$ python -q
>>> import numpy as np
>>> np.set_printoptions(precision=2, suppress=True, linewidth=200)
>>> rng = np.random.default_rng(225885)
>>> K = rng.normal(size=(24, 9)) + 3 * np.array([2, 3, -2, 1, 3, -3, 1, 3, 3])
>>> K
array([[  6.27,   9.08,  -5.14,   2.79,   8.98,  -8.09,   1.32,   9.43,   9.25],
       [  6.16,   7.5 ,  -5.88,   3.76,   7.29,  -8.98,   1.18,   9.01,   8.91],
       [  4.97,  10.14,  -4.51,   2.67,   9.66,  -8.52,   3.16,   9.47,   6.27],
       [  5.46,   9.93,  -3.99,   2.01,   9.63,  -8.14,   2.37,  10.65,   8.05],
       [  6.68,   9.53,  -6.88,   2.7 ,   9.28,  -9.62,   3.54,  10.14,   9.84],
       [  8.8 ,   7.41,  -7.44,   4.42,   7.51,  -9.76,   3.62,  10.49,   8.57],
       [  5.02,   9.21,  -5.55,   2.26,  10.2 ,  -9.63,   2.2 ,  10.83,   9.63],
       [  6.17,   8.64,  -6.64,   3.58,   8.61, -10.76,   2.79,   9.05,   8.77],
       [  6.11,   9.99,  -5.87,   4.28,   8.58,  -9.36,   1.48,   7.97,   9.71],
       [  5.9 ,   7.95,  -6.53,   2.86,   7.51,  -9.77,   2.6 ,   8.77,   7.72],
       [  6.18,   9.09,  -5.48,   4.13,   9.14,  -8.46,   2.79,   9.5 ,   8.34],
       [  4.68,   8.11,  -5.5 ,   3.63,   9.96, -10.58,   3.44,   8.76,   8.52],
       [  6.42,   9.33,  -6.6 ,   1.22,   9.48,  -7.83,   4.29,   9.19,   8.54],
       [  5.16,   9.09,  -3.69,   2.16,   8.03,  -8.05,   3.27,   7.68,   9.6 ],
       [  7.  ,   9.1 ,  -5.35,   3.14,   8.11,  -9.18,   3.5 ,   8.98,   9.34],
       [  4.7 ,   6.83,  -3.43,   3.22,   9.38,  -8.5 ,   1.56,   8.95,   8.21],
       [  3.6 ,   9.67,  -6.85,   3.67,  10.17,  -9.5 ,   3.59,   9.08,   7.93],
       [  8.05,   7.83,  -6.94,   3.99,   7.82,  -8.46,   1.67,  10.41,  10.8 ],
       [  4.45,   8.65,  -7.31,   4.05,  10.32,  -9.44,   1.97,   7.72,   9.26],
       [  7.15,   7.74,  -6.9 ,   3.33,   8.86,  -9.42,   1.66,   8.75,   8.57],
       [  7.06,   8.11,  -6.06,   1.94,   9.9 ,  -9.25,   3.04,  10.29,   9.76],
       [  6.85,   8.85,  -5.28,   2.54,   8.78,  -8.18,   3.48,   9.23,   9.3 ],
       [  7.14,   7.12,  -4.48,   3.54,   8.18,  -8.76,   3.02,   7.68,   9.37],
       [  7.26,   9.23,  -7.28,   2.5 ,   8.39,  -9.45,   2.67,   8.69,   8.88]])
>>> vec = np.array([2, -2, -2, 1, 0, 0, 1, 2, 0])
>>> h = np.maximum(K @ vec, 0)
>>> np.flatnonzero(h > 1e-9)
array([ 0,  1,  2,  3,  4,  5,  6,  7,  8,  9, 10, 11, 12, 13, 14, 15, 16, 17, 18, 19, 20, 21, 22, 23])
>>> K.T @ h
array([ 4649.72,  6337.37, -4391.84,  2317.38,  6519.36, -6720.31,  1984.74,  6833.39,  6584.72])
>>> arr = np.array([[4.05, 4.0, 5.0, 4.0, 0.0, 3.0, 4.0],
...     [0.0, 2.05, 3.0, 0.0, 3.0, 5.0, 0.0],
...     [2.0, 4.0, 2.05, 3.0, 0.0, 1.0, 0.0],
...     [1.0, 0.0, 1.0, 5.05, 0.0, 4.0, 3.0],
...     [0.0, 4.0, 2.0, 3.0, 4.05, 3.0, 5.0],
...     [1.0, 1.0, 1.0, 2.0, 0.0, 3.05, 4.0],
...     [4.0, 4.0, 5.0, 4.0, 0.0, 3.0, 4.05]])
>>> vec = np.array([0, 3, 2, 2, 2, 3, 0])
>>> y = arr @ vec
>>> y
array([39.  , 33.15, 25.1 , 24.1 , 39.1 , 18.15, 39.  ])
>>> np.round(np.linalg.solve(arr.T, arr[6]), 2) + 0
array([0., 0., 0., 0., 0., 0., 1.])
>>> np.round(np.linalg.solve(arr, arr[:, 0]), 2) + 0
array([1., 0., 0., 0., 0., 0., 0.])
>>> print(np.round(np.linalg.solve(arr, y + arr[:, 4]), 2) + 0)
[0. 3. 2. 2. 3. 3. 0.]
>>> np.round(np.linalg.solve(arr, y), 2) + 0
array([0., 3., 2., 2., 2., 3., 0.])
>>> Uu, s, Vt = np.linalg.svd(arr)
>>> np.argmax(s[:-1] / (s[1:] + 1e-6)) + 1
np.int64(6)
>>> s
array([18.72,  6.18,  5.34,  3.95,  2.9 ,  1.12,  0.03])
>>> B = Uu[:, :6] @ np.diag(s[:6]) @ Vt[:6]
>>> np.linalg.matrix_rank(B)
np.int64(6)
>>> round(np.linalg.norm(arr - B, 2), 2), np.round(s[6], 2)
(np.float64(0.03), np.float64(0.03))
>>> round(float(np.abs(arr - B).max()), 2)
0.02
>>> def softmax(z):
...     e = np.exp(z - z.max(axis=-1, keepdims=True))
...     return e / e.sum(axis=-1, keepdims=True)
... 
>>> print(softmax(arr).sum(axis=1))
[1. 1. 1. 1. 1. 1. 1.]
>>> np.round(softmax(10 * arr[0]), 2) + 0
array([0., 0., 1., 0., 0., 0., 0.])
>>> np.round(softmax(arr[0] + -1), 2) + 0
array([0.15, 0.14, 0.38, 0.14, 0.  , 0.05, 0.14])
>>> np.round(softmax(arr[0]), 2) + 0
array([0.15, 0.14, 0.38, 0.14, 0.  , 0.05, 0.14])
>>> S = arr @ arr.T / np.sqrt(7)
>>> np.round(softmax(S)[0] @ arr, 2) + 0
array([4.02, 4.  , 5.  , 4.  , 0.  , 3.  , 4.02])
>>> print(np.round(softmax(S + np.triu(np.full(S.shape, -np.inf), 1)), 2) + 0)
[[1.   0.   0.   0.   0.   0.   0.  ]
 [0.03 0.97 0.   0.   0.   0.   0.  ]
 [1.   0.   0.   0.   0.   0.   0.  ]
 [0.57 0.   0.   0.43 0.   0.   0.  ]
 [0.01 0.   0.   0.   0.99 0.   0.  ]
 [0.85 0.   0.   0.02 0.13 0.   0.  ]
 [0.5  0.   0.   0.   0.   0.   0.5 ]]
>>> B = arr / np.sqrt((arr ** 2).mean(axis=1, keepdims=True))
>>> np.linalg.matrix_rank(arr - arr.mean(axis=1, keepdims=True))
np.int64(6)
>>> E = np.vander(np.arange(10) - 1, 3, increasing=True)
>>> E
array([[ 1, -1,  1],
       [ 1,  0,  0],
       [ 1,  1,  1],
       [ 1,  2,  4],
       [ 1,  3,  9],
       [ 1,  4, 16],
       [ 1,  5, 25],
       [ 1,  6, 36],
       [ 1,  7, 49],
       [ 1,  8, 64]])
>>> # column 2 dominates
>>> [round(float(x), 2) for x in np.linalg.svd(E, compute_uv=False)[:3]]
[94.71, 3.95, 1.76]
>>> np.linalg.matrix_rank(E, rtol=0.1)
np.int64(1)
>>> print(np.abs(np.linalg.svd(E)[2][-1]))
[0.91 0.41 0.04]
>>> np.argsort(-np.linalg.norm(E, axis=0).round(6), kind="stable")[:3]
array([2, 1, 0])
>>> hat = E @ np.linalg.solve(E.T @ E, E.T)
>>> hat.round(2) + 0
array([[ 0.62,  0.38,  0.19,  0.05, -0.05, -0.11, -0.12, -0.08,  0.  ,  0.13],
       [ 0.38,  0.28,  0.19,  0.12,  0.06,  0.02, -0.01, -0.02, -0.02,  0.  ],
       [ 0.19,  0.19,  0.18,  0.17,  0.15,  0.12,  0.08,  0.03, -0.02, -0.08],
       [ 0.05,  0.12,  0.17,  0.2 ,  0.2 ,  0.18,  0.14,  0.08, -0.01, -0.12],
       [-0.05,  0.06,  0.15,  0.2 ,  0.22,  0.22,  0.18,  0.12,  0.02, -0.11],
       [-0.11,  0.02,  0.12,  0.18,  0.22,  0.22,  0.2 ,  0.15,  0.06, -0.05],
       [-0.12, -0.01,  0.08,  0.14,  0.18,  0.2 ,  0.2 ,  0.17,  0.12,  0.05],
       [-0.08, -0.02,  0.03,  0.08,  0.12,  0.15,  0.17,  0.18,  0.19,  0.19],
       [ 0.  , -0.02, -0.02, -0.01,  0.02,  0.06,  0.12,  0.19,  0.28,  0.38],
       [ 0.13,  0.  , -0.08, -0.12, -0.11, -0.05,  0.05,  0.19,  0.38,  0.62]])
>>> np.round(np.linalg.eigvalsh(hat), 2) + 0
array([0., 0., 0., 0., 0., 0., 0., 1., 1., 1.])
>>> print(hat @ E[:, 0])
[1. 1. 1. 1. 1. 1. 1. 1. 1. 1.]
>>> Uu, s, Vt = np.linalg.svd(E, full_matrices=False)
>>> np.round(Vt @ Vt.T, 2) + 0
array([[1., 0., 0.],
       [0., 1., 0.],
       [0., 0., 1.]])
>>> s / s[0]
array([1.  , 0.04, 0.02])
>>> np.round(Uu.T @ E @ Vt.T, 2) + 0
array([[94.71,  0.  ,  0.  ],
       [ 0.  ,  3.95,  0.  ],
       [ 0.  ,  0.  ,  1.76]])
>>> np.round(Uu.T @ Uu, 2) + 0
array([[1., 0., 0.],
       [0., 1., 0.],
       [0., 0., 1.]])
>>> print(np.abs(Uu[:, 0]).round(6).argmax())
9
>>> np.abs(Vt[0])
array([0.02, 0.15, 0.99])
>>> print(np.allclose(Uu * s @ Vt, E))
True
>>> idx = rng.permutation(3)
>>> B = E[:, idx] * rng.choice([-1, 1], 3)
>>> B
array([[ 1,  1,  1],
       [ 0,  0,  1],
       [ 1, -1,  1],
       [ 4, -2,  1],
       [ 9, -3,  1],
       [16, -4,  1],
       [25, -5,  1],
       [36, -6,  1],
       [49, -7,  1],
       [64, -8,  1]])
>>> Uu, _, Vt = np.linalg.svd(E.T @ B)
>>> np.round(Uu @ Vt, 2) + 0
array([[ 0.,  0.,  1.],
       [ 0., -1.,  0.],
       [ 1.,  0.,  0.]])
>>> np.round(np.linalg.lstsq(E, B)[0], 2) + 0
array([[ 0.,  0.,  1.],
       [ 0., -1.,  0.],
       [ 1.,  0.,  0.]])
>>> mat = np.load("out19.npy")
>>> mat
array([[-0.3 , -0.44, -1.22],
       [-0.32, -0.92, -2.39],
       [-0.4 , -0.82, -2.32],
       [ 0.16,  0.4 ,  1.32],
       [ 0.23,  0.49,  1.36],
       [ 0.42,  0.95,  2.37],
       [-0.39, -0.92, -2.57],
       [-0.14, -0.06,  0.09],
       [-0.05,  0.08,  0.01],
       [-0.48, -0.75, -2.44],
       [-0.5 , -1.03, -2.38],
       [-0.32, -1.1 , -2.6 ],
       [ 0.24, -0.03, -0.05],
       [ 0.31,  0.34,  1.14],
       [ 0.38,  0.99,  2.33],
       [-0.15,  0.16, -0.17],
       [-0.1 , -0.65, -1.15],
       [-0.58, -0.82, -2.36],
       [ 0.3 ,  0.61,  1.29],
       [ 0.37,  1.07,  2.45],
       [-0.08,  0.04, -0.16],
       [ 0.35,  1.24,  2.43],
       [-0.08,  0.03, -0.09],
       [ 0.14,  0.54,  1.3 ],
       [ 0.03, -0.07, -0.11],
       [-0.26, -0.46, -1.27],
       [-0.29, -0.35, -1.19],
       [ 0.14,  0.68,  1.23],
       [-0.52, -1.13, -2.43],
       [-0.16, -0.4 , -1.3 ],
       [-0.18, -0.59, -1.14],
       [ 0.16, -0.12, -0.09],
       [ 0.16,  0.51,  1.19]])
>>> Z = mat[[29, 27]].astype(float)
>>> for _ in range(7):
...     idx = np.linalg.norm(mat[:, None] - Z, axis=-1).argmin(axis=1)
...     Z = np.array([mat[idx == j].mean(axis=0) for j in range(2)])
... 
>>> print(idx)
[0 0 0 1 1 1 0 0 0 0 0 0 0 1 1 0 0 0 1 1 0 1 0 1 0 0 0 1 0 0 0 0 1]
>>> np.bincount(idx)
array([22, 11])
>>> np.abs(Z[1] - Z[0]).argmax()
np.int64(2)
>>> Z[1] - Z[0]
array([0.49, 1.18, 2.92])
>>> vec = np.array([0, 1, -1])
>>> y = mat @ vec
>>> try:
...     np.linalg.solve(mat, y)
... except np.linalg.LinAlgError as e:
...     print(e)
... 
Last 2 dimensions of the array must be square
>>> print(np.round(np.linalg.pinv(mat) @ mat, 2) + 0)
[[1. 0. 0.]
 [0. 1. 0.]
 [0. 0. 1.]]
>>> np.round(np.linalg.lstsq(mat, y)[0], 2) + 0
array([ 0.,  1., -1.])
>>> y = y + 0.3 * rng.normal(size=33)
>>> print(y)
[ 0.74  1.47  1.87 -1.06 -0.74 -1.57  1.95 -0.48 -0.17  2.15  1.38  1.82 -0.19 -0.87 -1.54  0.44  0.59  1.51 -0.83 -1.5   0.19 -0.75 -0.27 -0.61  0.03  0.57  1.01 -0.86  1.81  0.82  0.4   0.16 -0.81]
>>> coef, *_ = np.linalg.lstsq(mat, y)
>>> np.round(np.linalg.norm(y - mat @ coef), 2)
np.float64(1.22)
>>> coef
array([ 0.18,  1.32, -1.22])
>>> print(np.round(mat.T @ (y - mat @ coef), 2) + 0)
[0. 0. 0.]
>>> idx = mat[:, 2] > np.median(mat[:, 2])
>>> f = mat[idx].mean(axis=0) - mat[~idx].mean(axis=0)
>>> round(float((((mat - mat.mean(axis=0)) @ f > 0) == idx).mean()), 2)
0.91
>>> f
array([0.49, 1.09, 2.74])
>>> print(np.argsort(-np.abs(f).round(6), kind="stable"))
[2 1 0]
>>> cen = mat - mat.mean(axis=0)
>>> V = np.linalg.svd(cen)[2][:1]
>>> B = cen - cen @ V.T @ V
>>> (cen @ V.T).std(axis=0)
array([1.79])
>>> round(float(np.linalg.norm(B) / np.linalg.norm(cen)), 2)
0.08
>>> B.std(axis=0)
array([0.09, 0.1 , 0.04])
>>> np.linalg.norm(B, axis=1).round(6).argmax()
np.int64(12)
>>> np.diag(V.T @ V)
array([0.02, 0.14, 0.84])
>>> Uu, s, Vt = np.linalg.svd(mat)
>>> print(np.argmax(s[:-1] / (s[1:] + 1e-6)) + 1)
1
>>> B = Uu[:, :1] @ np.diag(s[:1]) @ Vt[:1]
>>> np.linalg.matrix_rank(mat, rtol=0.05)
np.int64(2)
>>> F = np.load("sample7.npy")
>>> print(F)
[[-0.45  0.21  0.08]
 [ 0.97 -0.25 -0.45]
 [ 0.81 -0.49 -0.17]
 [-0.98  0.99  0.04]
 [-0.21  0.91 -0.26]
 [-0.07  0.68 -0.16]
 [-0.96  0.69  0.31]
 [-1.    0.96  0.49]
 [-0.45  0.9  -0.19]
 [ 0.94 -0.17 -0.39]
 [ 0.92  0.09 -0.41]
 [ 0.99 -0.89 -0.39]
 [-0.75  0.    0.24]
 [ 1.   -0.98 -0.35]
 [ 0.78 -0.26 -0.21]
 [ 0.87 -0.66 -0.17]
 [-0.51  0.78 -0.08]]
>>> B = F / np.sqrt((F ** 2).mean(axis=1, keepdims=True))
>>> F - F.mean(axis=1, keepdims=True)
array([[-0.4 ,  0.26,  0.13],
       [ 0.88, -0.34, -0.54],
       [ 0.76, -0.54, -0.22],
       [-1.  ,  0.97,  0.02],
       [-0.36,  0.76, -0.41],
       [-0.22,  0.53, -0.31],
       [-0.97,  0.68,  0.3 ],
       [-1.15,  0.81,  0.34],
       [-0.54,  0.81, -0.28],
       [ 0.81, -0.3 , -0.52],
       [ 0.72, -0.11, -0.61],
       [ 1.09, -0.79, -0.29],
       [-0.58,  0.17,  0.41],
       [ 1.11, -0.87, -0.24],
       [ 0.68, -0.36, -0.31],
       [ 0.86, -0.67, -0.18],
       [-0.57,  0.72, -0.14]])
>>> np.linalg.matrix_rank(F - F.mean(axis=1, keepdims=True))
np.int64(2)
>>> np.linalg.matrix_rank(B) == np.linalg.matrix_rank(F)
np.True_
>>> hat = F @ np.linalg.solve(F.T @ F, F.T)
>>> print(np.round(hat @ F[:, 1], 2) + 0)
[ 0.21 -0.25 -0.49  0.99  0.91  0.68  0.69  0.96  0.9  -0.17  0.09 -0.89  0.   -0.98 -0.26 -0.66  0.78]
>>> dist = np.linalg.norm(F[:, None] - F[None], axis=-1)
>>> print((dist + 1e9 * np.eye(17)).round(6).argmin(axis=1))
[12  9 15  6  8  4  7  6 16  1  9 13  0 11  2  2  8]
>>> np.unravel_index(dist.round(6).argmax(), dist.shape)
(np.int64(7), np.int64(13))
